>>> import numpy as np
>>> np.set_printoptions(precision=2, suppress=True, linewidth=200)
>>> data = np.load("block4.npy")
>>> data
array([[-0.2,  0. ,  1.7,  0.3,  0.3],
       [ 0. ,  0.1,  2.1, -0.8,  0.6],
       [ 1.3,  0.9, -0.9,  0.2, -0.3],
       [-0.5, -1. , -0.3, -1. ,  0.1]])
>>> A2 = np.array([[3, 2], [1, 1]])
>>> basis = np.kron(A2, data)
>>> np.linalg.matrix_rank(basis)
np.int64(8)
>>> def softmax(z):
...     e = np.exp(z - z.max(axis=-1, keepdims=True))
...     return e / e.sum(axis=-1, keepdims=True)
... 
>>> softmax(data[0])
array([0.08, 0.1 , 0.55, 0.14, 0.14])
>>> att = data @ data.T / np.sqrt(5)
>>> softmax(att)[0] @ data
array([-0.06,  0.01,  1.63, -0.33,  0.4 ])
>>> softmax(att + np.triu(np.full(att.shape, -np.inf), 1))
array([[1.  , 0.  , 0.  , 0.  ],
       [0.3 , 0.7 , 0.  , 0.  ],
       [0.08, 0.07, 0.85, 0.  ],
       [0.14, 0.21, 0.1 , 0.55]])
>>> A2 = np.array([[0, 0], [2, 4], [2, 4], [3, 1], [0, 4]])
>>> np.einsum("ik,kj->ji", data, A2)
array([[ 4.3,  2. ,  0.6, -5.6],
       [ 8.3, 10.4, -1. , -5.8]])
>>> np.einsum("ij->j", data)
array([ 0.6,  0. ,  2.6, -1.3,  0.7])
>>> np.einsum("ij,ij->i", data, data)
array([3.11, 5.42, 3.44, 2.35])
>>> E = np.load("run9.npy")
>>> E
array([[1.  , 0.7 , 0.49],
       [0.7 , 1.  , 0.7 ],
       [0.49, 0.7 , 1.  ]])
>>> ev, evecs = np.linalg.eigh(E)
>>> np.linalg.eigvalsh(E @ E)
array([0.05, 0.26, 5.13])
>>> (ev > 1e-8).sum(), (ev < -1e-8).sum()
(np.int64(3), np.int64(0))
>>> ev
array([0.23, 0.51, 2.26])
>>> np.unique(ev.round(6) + 0, return_counts=True)[1]
array([1, 1, 1])
>>> np.round(evecs.T @ E @ evecs, 2) + 0
array([[0.23, 0.  , 0.  ],
       [0.  , 0.51, 0.  ],
       [0.  , 0.  , 2.26]])
>>> evecs @ np.diag(ev) @ evecs.T
array([[1.  , 0.7 , 0.49],
       [0.7 , 1.  , 0.7 ],
       [0.49, 0.7 , 1.  ]])
>>> A2 = data / np.linalg.norm(data, axis=1, keepdims=True)
>>> C2 = A2 @ A2.T
>>> (np.abs(C2) > 0.9).astype(int)
array([[1, 0, 0, 0],
       [0, 1, 0, 0],
       [0, 0, 1, 0],
       [0, 0, 0, 1]])
>>> (C2 - 2 * np.eye(4)).round(6).argmax(axis=1)
array([1, 0, 1, 1])
>>> round(np.degrees(np.arccos(np.clip(C2[1, 3], -1, 1))), 2)
np.float64(87.91)
>>> ev, evecs = np.linalg.eigh(E)
>>> x0 = np.array([0, -1, 0])
>>> np.linalg.eigvalsh(E[1:, 1:])
array([0.3, 1.7])
>>> x0 @ E @ x0 / (x0 @ x0), round(ev[0], 2), np.round(ev[-1], 2)
(np.float64(1.0), np.float64(0.23), np.float64(2.26))
>>> x0 @ E @ x0
np.float64(1.0)
>>> proj = np.triu(np.array([[-1, 0, -1], [3, 1, 2], [0, 3, 2]]), 1) + np.eye(3)
>>> A2 = proj @ E @ np.linalg.inv(proj)
>>> np.trace(A2), np.trace(E)
(np.float64(3.0), np.float64(3.0))
>>> np.linalg.matrix_rank(A2)
np.int64(3)
>>> round(np.linalg.det(A2), 2)
np.float64(0.26)
>>> A2
array([[ 0.51,  0.  ,  0.  ],
       [ 1.68,  2.4 , -0.42],
       [ 0.49,  0.7 ,  0.09]])
>>> ev, evecs = np.linalg.eig(A2)
>>> ev
array([0.23, 2.26, 0.51])
>>> J = np.loadtxt("a.csv", delimiter=",")
>>> J
array([[-3., -1., -2., -1.],
       [-3.,  0.,  1., -1.],
       [-2., -2., -2., -1.],
       [-3., -1., -1.,  1.]])
>>> rng = np.random.default_rng(555518)
>>> idx = rng.permutation(4)
>>> idx
array([1, 3, 2, 0])
>>> A2 = J[idx][:, idx]
>>> np.allclose(A2, J)
False
>>> np.diag(A2)
array([ 0.,  1., -2., -3.])
>>> np.sort(np.abs(np.linalg.eigvals(A2)))
array([1.42, 1.42, 1.76, 5.91])
>>> np.linalg.eigvals(J)
array([-5.91+0.j  ,  0.08+1.42j,  0.08-1.42j,  1.76+0.j  ])
>>> np.einsum("ij,ji->", J, J)
np.float64(34.0)
>>> round(float(np.linalg.det(J.T)), 2)
-21.0
>>> np.einsum("ii->", J)
np.float64(-4.0)
>>> A = np.array([[1, 0, 0, 0, 0],
...     [0, 2, 0, 0, 0],
...     [0, 0, -2, 0, 0],
...     [0, 0, 0, 2, 0],
...     [0, 0, 0, 0, -1]])
>>> ev, evecs = np.linalg.eig(A)
>>> ev
array([ 1.,  2., -2.,  2., -1.])
>>> np.sort(np.linalg.eigvals(A.T))
array([-2., -1.,  1.,  2.,  2.])
>>> K = np.loadtxt("layer15.csv", delimiter=",")
>>> K
array([[28.,  1., 19.,  3., -2.],
       [ 1., 17., 11., -1.,  4.],
       [19., 11., 23.,  5.,  4.],
       [ 3., -1.,  5., 11.,  0.],
       [-2.,  4.,  4.,  0.,  4.]])
>>> ev, evecs = np.linalg.eigh(K)
>>> x0 = np.array([-4, -2, 2, 1, -5])
>>> x0 @ K @ x0 / (x0 @ x0), round(ev[0], 2), round(ev[-1], 2)
(np.float64(5.26), np.float64(-0.0), np.float64(47.77))
>>> np.linalg.eigvalsh(K[1:, 1:])
array([ 2.8 ,  5.63, 13.56, 33.01])
>>> np.round(evecs * np.abs(ev) @ evecs.T, 2) + 0
array([[28.,  1., 19.,  3., -2.],
       [ 1., 17., 11., -1.,  4.],
       [19., 11., 23.,  5.,  4.],
       [ 3., -1.,  5., 11.,  0.],
       [-2.,  4.,  4.,  0.,  4.]])
>>> U, sigma, VT = np.linalg.svd(K)
>>> evecs = VT[:(sigma > 1e-8).sum()]
>>> x0 = K[1] + -1 * K[2] + rng.integers(2) * np.eye(5)[0]
>>> x0
array([-17.,   6., -12.,  -6.,   0.])
>>> np.allclose(evecs.T @ evecs @ x0, x0)
False
>>> np.diag(evecs.T @ evecs)
array([0.81, 0.94, 0.62, 0.97, 0.66])
>>> np.linalg.matrix_rank(np.vstack([K, x0]))
np.int64(5)
>>> np.allclose(K, K.T)
True
>>> K @ K
array([[1159.,  243.,  987.,  211.,   16.],
       [ 243.,  428.,  470.,   30.,  126.],
       [ 987.,  470., 1052.,  216.,  114.],
       [ 211.,   30.,  216.,  156.,   10.],
       [  16.,  126.,  114.,   10.,   52.]])
>>> (K + K.T) / 2
array([[28.,  1., 19.,  3., -2.],
       [ 1., 17., 11., -1.,  4.],
       [19., 11., 23.,  5.,  4.],
       [ 3., -1.,  5., 11.,  0.],
       [-2.,  4.,  4.,  0.,  4.]])
>>> round(np.abs(np.linalg.eigvals(K)).max(), 2)
np.float64(47.77)
>>> np.round(np.sort(np.abs(np.linalg.eigvals(K))), 2) + 0
array([ 0.  ,  3.51, 10.88, 20.84, 47.77])
>>> ev, evecs = np.linalg.eigh(K)
>>> np.round(evecs @ np.diag(ev) @ evecs.T, 2) + 0
array([[28.,  1., 19.,  3., -2.],
       [ 1., 17., 11., -1.,  4.],
       [19., 11., 23.,  5.,  4.],
       [ 3., -1.,  5., 11.,  0.],
       [-2.,  4.,  4.,  0.,  4.]])
>>> np.abs(evecs[:, -1])
array([0.67, 0.26, 0.67, 0.14, 0.05])
>>> np.round(evecs.T @ evecs, 2) + 0
array([[1., 0., 0., 0., 0.],
       [0., 1., 0., 0., 0.],
       [0., 0., 1., 0., 0.],
       [0., 0., 0., 1., 0.],
       [0., 0., 0., 0., 1.]])
>>> np.round(evecs.T @ K @ evecs, 2) + 0
array([[ 0.  ,  0.  ,  0.  ,  0.  ,  0.  ],
       [ 0.  ,  3.51,  0.  ,  0.  ,  0.  ],
       [ 0.  ,  0.  , 10.88,  0.  ,  0.  ],
       [ 0.  ,  0.  ,  0.  , 20.84,  0.  ],
       [ 0.  ,  0.  ,  0.  ,  0.  , 47.77]])
>>> (ev > 1e-8).sum(), (ev < -1e-8).sum()
(np.int64(4), np.int64(0))
>>> np.round(np.linalg.svd(K, compute_uv=False), 2) + 0
array([47.77, 20.84, 10.88,  3.51,  0.  ])
>>> f = np.array([1, 0, 0, 0])
>>> r1 = np.array([-1, 1, -2, 0])
>>> m1 = f[:, None] + r1[None, :]
>>> m1
array([[ 0,  2, -1,  1],
       [-1,  1, -2,  0],
       [-1,  1, -2,  0],
       [-1,  1, -2,  0]])
>>> U, sigma, VT = np.linalg.svd(m1)
>>> evecs = VT[:(sigma > 1e-8).sum()]
>>> x0 = m1[1] + -1 * m1[2] + rng.integers(2) * np.eye(4)[0]
>>> x0
array([0., 0., 0., 0.])
>>> evecs.T @ evecs
array([[ 0.3,  0.1,  0.4,  0.2],
       [ 0.1,  0.7, -0.2,  0.4],
       [ 0.4, -0.2,  0.7,  0.1],
       [ 0.2,  0.4,  0.1,  0.3]])
>>> np.diag(evecs.T @ evecs)
array([0.3, 0.7, 0.7, 0.3])
